$ python3 -q
>>> import numpy as np
>>> from numpy import linalg as LA
>>> np.set_printoptions(precision=4, suppress=True, linewidth=160)
>>> data = np.load("dump.npy")
>>> print(data)
[[-18.1553   5.0542  -6.6963]
 [-19.1399   4.0014  -4.2016]
 [ 18.2246  -4.9943   6.5514]
 [ -5.186   -7.6743  17.726 ]
 [  7.8552  -8.4311  16.3466]
 [  2.4914   8.1364 -18.0995]
 [ -4.6228  -7.7845  17.8334]
 [-17.1782  -2.7414   9.8688]
 [ 18.4047   1.5867  -7.6648]
 [ -8.0864   8.4088 -16.2451]]
>>> # looks like rank 2
>>> r = LA.matrix_rank(data)
>>> print(r)
2
>>> N = LA.svd(data)[2][r:].T
>>> print([int(LA.matrix_rank(data[:i])) for i in range(1, len(data) + 1)])
[1, 2, 2, 2, 2, 2, 2, 2, 2, 2]
>>> print(N[:, 0] / N[np.abs(N[:, 0]).round(6).argmax(), 0])
[0.1071 1.     0.4643]
>>> print(N @ N.T)
[[0.0094 0.0873 0.0405]
 [0.0873 0.815  0.3784]
 [0.0405 0.3784 0.1757]]
>>> print(np.allclose(data @ N, 0))
True
>>> print(LA.matrix_rank(data.T @ data), LA.matrix_rank(data @ data.T))
2 2
>>> cen = data - data.mean(axis=0)
>>> vecs = LA.svd(cen)[2][:2]
>>> Y = cen - cen @ vecs.T @ vecs
>>> print(np.round(np.cov(cen @ vecs.T, rowvar=False), 4) + 0)
[[243.9534   0.    ]
 [  0.     190.4662]]
>>> print((cen @ vecs.T).std(axis=0))
[14.8175 13.0927]
>>> print(np.round(Y.std(axis=0), 4) + 0)
[0. 0. 0.]
>>> print(data.shape)
(10, 3)
>>> print(round(np.abs(data).max(), 4))
19.1399
>>> print(round(float(LA.norm(data)), 4))
63.2456
>>> print(np.count_nonzero(data))
30
>>> m1 = np.load("w.npy")
>>> print(m1)
[[1.   0.   0.   0.   0.  ]
 [0.   1.   0.   0.   0.  ]
 [0.   0.25 0.5  0.   0.25]
 [0.   0.25 0.   0.5  0.25]
 [0.25 0.25 0.   0.   0.5 ]]
>>> # row-stochastic, so 1 is an eigenvalue
>>> evals, vecs = LA.eig(m1)
>>> print(evals)
[0.5 0.5 0.5 1.  1. ]
>>> print(np.sort(LA.eigvals(LA.inv(m1))))
[1. 1. 2. 2. 2.]
